>>> import numpy as np
>>> np.set_printoptions(precision=3, suppress=True, linewidth=160)
>>> arr = 2 * np.eye(5) + np.ones((5, 5))
>>> print(arr)
[[3. 1. 1. 1. 1.]
 [1. 3. 1. 1. 1.]
 [1. 1. 3. 1. 1.]
 [1. 1. 1. 3. 1.]
 [1. 1. 1. 1. 3.]]
>>> f, g = arr[3], arr[2]
>>> print(f @ g)
9.0
>>> p = (f @ g) / (f @ f) * f
>>> print(np.round((g - p) @ f, 3))
0.0
>>> print(np.allclose(arr @ arr.T, arr.T @ arr))
True
>>> ev, V = np.linalg.eigh(arr)
>>> print(np.linalg.eigvalsh(arr @ arr))
[ 4.  4.  4.  4. 49.]
>>> print(np.round(V.T @ V, 3) + 0)
[[1. 0. 0. 0. 0.]
 [0. 1. 0. 0. 0.]
 [0. 0. 1. 0. 0.]
 [0. 0. 0. 1. 0.]
 [0. 0. 0. 0. 1.]]
>>> print(np.unique(ev.round(6) + 0, return_counts=True)[1])
[4 1]
>>> print(ev)
[2. 2. 2. 2. 7.]
>>> print(np.round(V.T @ arr @ V, 3) + 0)
[[2. 0. 0. 0. 0.]
 [0. 2. 0. 0. 0.]
 [0. 0. 2. 0. 0.]
 [0. 0. 0. 2. 0.]
 [0. 0. 0. 0. 7.]]
>>> print(np.linalg.eigvalsh(arr + 4 * np.eye(5)))
[ 6.  6.  6.  6. 11.]
>>> x = np.array([2, -2, 5, -4, 3])
>>> print(arr @ x)
[ 8.  0. 14. -4. 10.]
>>> print(arr @ np.ones(5))
[7. 7. 7. 7. 7.]
>>> print(np.einsum("ij,j->i", arr, x))
[ 8.  0. 14. -4. 10.]
>>> print(np.sign((arr @ x).round(6)))
[ 1.  0.  1. -1.  1.]
>>> print(arr @ np.eye(5)[4])
[1. 1. 1. 1. 3.]
>>> x = np.array([-2, 1, 3, 3, 3])
>>> h = np.maximum(arr @ x, 0)
>>> print(np.tanh(arr @ x))
[0.999 1.    1.    1.    1.   ]
>>> M = np.array([[2, 1, 3, 3], [3, 2, 1, 3], [3, 3, 2, 1], [1, 3, 3, 2]])
>>> print(round(np.linalg.norm(M, 2), 3))
9.0
>>> print(round(float(np.linalg.norm(M, "nuc")), 3))
14.472
>>> print(np.linalg.norm(M, axis=1))
[4.796 4.796 4.796 4.796]
>>> ev, V = np.linalg.eigh(arr)
>>> x = np.array([3, 3, 2, 4, 3])
>>> print(V * np.maximum(ev, 0) @ V.T)
[[3. 1. 1. 1. 1.]
 [1. 3. 1. 1. 1.]
 [1. 1. 3. 1. 1.]
 [1. 1. 1. 3. 1.]
 [1. 1. 1. 1. 3.]]
>>> print(x @ arr @ x)
319.0
>>> print(np.abs(arr).sum(axis=1).max(), np.abs(ev).max())
7.0 7.0
>>> print(np.fft.fft(M[0]))
[ 9.+0.j -1.+2.j  1.+0.j -1.-2.j]
>>> print(np.sort(np.abs(np.fft.fft(M[0]))), np.sort(np.linalg.svd(M, compute_uv=False)))
[1.    2.236 2.236 9.   ] [1.    2.236 2.236 9.   ]
>>> print(M @ np.ones(4))
[9. 9. 9. 9.]
>>> print(M @ (-1.0) ** np.arange(4))
[ 1. -1.  1. -1.]
>>> print(np.allclose(M @ M.T, M.T @ M))
True
>>> print((M @ M)[0])
[19 22 22 18]
>>> print(np.sort(np.abs(np.linalg.eigvals(M))))
[1.    2.236 2.236 9.   ]
>>> print(M @ M)
[[19 22 22 18]
 [18 19 22 22]
 [22 18 19 22]
 [22 22 18 19]]
>>> print((M + M.T) / 2)
[[2. 2. 3. 2.]
 [2. 2. 2. 3.]
 [3. 2. 2. 2.]
 [2. 3. 2. 2.]]
>>> print(np.trace(M))
8
>>> A = np.load("dump.npy")
>>> print(A)
[[  0   0   0   0  -1  -8]
 [  0   0   0   0  -6  -3]
 [  0   0   0  -5   0  -4]
 [  0   3  24   0  -4 -32]
 [  0  18   9   0 -24 -12]
 [ 15   0  12 -20   0 -16]]
>>> Y = np.linalg.inv(A)
>>> print(np.linalg.det(A) * Y)
[[ 194400.  -32400. -364500.  -48600.    8100.   91125.]
 [ 121500. -324000.       0.  -30375.   81000.       0.]
 [-243000.   40500.       0.   60750.  -10125.       0.]
 [ 145800.  -24300. -273375.      -0.      -0.      -0.]
 [  91125. -243000.      -0.      -0.      -0.      -0.]
 [-182250.   30375.      -0.      -0.      -0.      -0.]]
>>> print(round(float(np.linalg.slogdet(A)[0]), 3))
1.0
>>> print(np.allclose(Y, A.T))
False
>>> data = np.array([[0, 0, 1, 2, 1, -1, -4],
...     [-4, -1, 3, 4, -2, 1, 4],
...     [5, -5, 4, 4, 5, 4, -1],
...     [0, 5, 4, -1, 4, 3, 4],
...     [0, 2, 5, 1, -3, -5, 1]])
>>> data[-1] = data[0] + 4 * data[1]
>>> print(data)
[[  0   0   1   2   1  -1  -4]
 [ -4  -1   3   4  -2   1   4]
 [  5  -5   4   4   5   4  -1]
 [  0   5   4  -1   4   3   4]
 [-16  -4  13  18  -7   3  12]]
>>> # rank 4
>>> print(np.unique(data.round(6), axis=0).shape)
(5, 7)
>>> print(np.abs(np.diag(np.linalg.qr(data)[1])) > 1e-9)
[ True  True  True  True False]
>>> left, s, Vh = np.linalg.svd(data)
>>> print(s.round(3) + 0)
[32.123 11.353  9.041  4.182  0.   ]
>>> Y = left[:, :4] @ np.diag(s[:4]) @ Vh[:4]
>>> print(np.linalg.matrix_rank(Y))
4
>>> print(np.linalg.matrix_rank(data, rtol=0.05))
4
>>> print(round(np.linalg.norm(data - Y, 2), 3), np.round(s[4], 3))
0.0 0.0
>>> print(Y.round(3) + 0)
[[  0.   0.   1.   2.   1.  -1.  -4.]
 [ -4.  -1.   3.   4.  -2.   1.   4.]
 [  5.  -5.   4.   4.   5.   4.  -1.]
 [  0.   5.   4.  -1.   4.   3.   4.]
 [-16.  -4.  13.  18.  -7.   3.  12.]]
>>> print(np.linalg.matrix_rank(data, rtol=0.1))
4
>>> print(round(np.linalg.norm(data, 2) / np.linalg.norm(data), 3))
0.905
>>> F = np.loadtxt("test2.csv", delimiter=",")
>>> print(F)
[[0.5   0.    0.    0.5   0.    0.    0.    0.   ]
 [0.    0.25  0.    0.25  0.25  0.25  0.    0.   ]
 [0.    0.    0.5   0.    0.    0.    0.5   0.   ]
 [0.    0.25  0.    0.25  0.25  0.25  0.    0.   ]
 [0.    0.    0.25  0.    0.5   0.    0.    0.25 ]
 [0.    0.25  0.25  0.25  0.    0.25  0.    0.   ]
 [0.167 0.    0.167 0.    0.167 0.167 0.333 0.   ]
 [0.    0.    0.5   0.    0.    0.    0.    0.5  ]]
>>> rank = np.linalg.matrix_rank(F)
>>> print(rank)
7
>>> null = np.linalg.svd(F)[2][rank:].T
>>> print(np.linalg.matrix_rank(F.T @ F), np.linalg.matrix_rank(F @ F.T))
7 7
>>> print(null.shape)
(8, 1)
>>> print([int(np.linalg.matrix_rank(np.delete(F, i, axis=0))) for i in range(8)])
[6, 7, 6, 7, 6, 6, 6, 6]
>>> print(np.round(null @ null.T, 3) + 0)
[[ 0.143  0.286  0.    -0.143  0.    -0.143  0.     0.   ]
 [ 0.286  0.571  0.    -0.286  0.    -0.286  0.     0.   ]
 [ 0.     0.     0.     0.     0.     0.     0.     0.   ]
 [-0.143 -0.286  0.     0.143  0.     0.143  0.     0.   ]
 [ 0.     0.     0.     0.     0.     0.     0.     0.   ]
 [-0.143 -0.286  0.     0.143  0.     0.143  0.     0.   ]
 [ 0.     0.     0.     0.     0.     0.     0.     0.   ]
 [ 0.     0.     0.     0.     0.     0.     0.     0.   ]]
>>> print([int(np.linalg.matrix_rank(F[:i])) for i in range(1, len(F) + 1)])
[1, 2, 3, 3, 4, 5, 6, 7]
>>> print(np.round(F @ null, 3) + 0)
[[0.]
 [0.]
 [0.]
 [0.]
 [0.]
 [0.]
 [0.]
 [0.]]
>>> print(np.allclose(F @ null, 0))
True
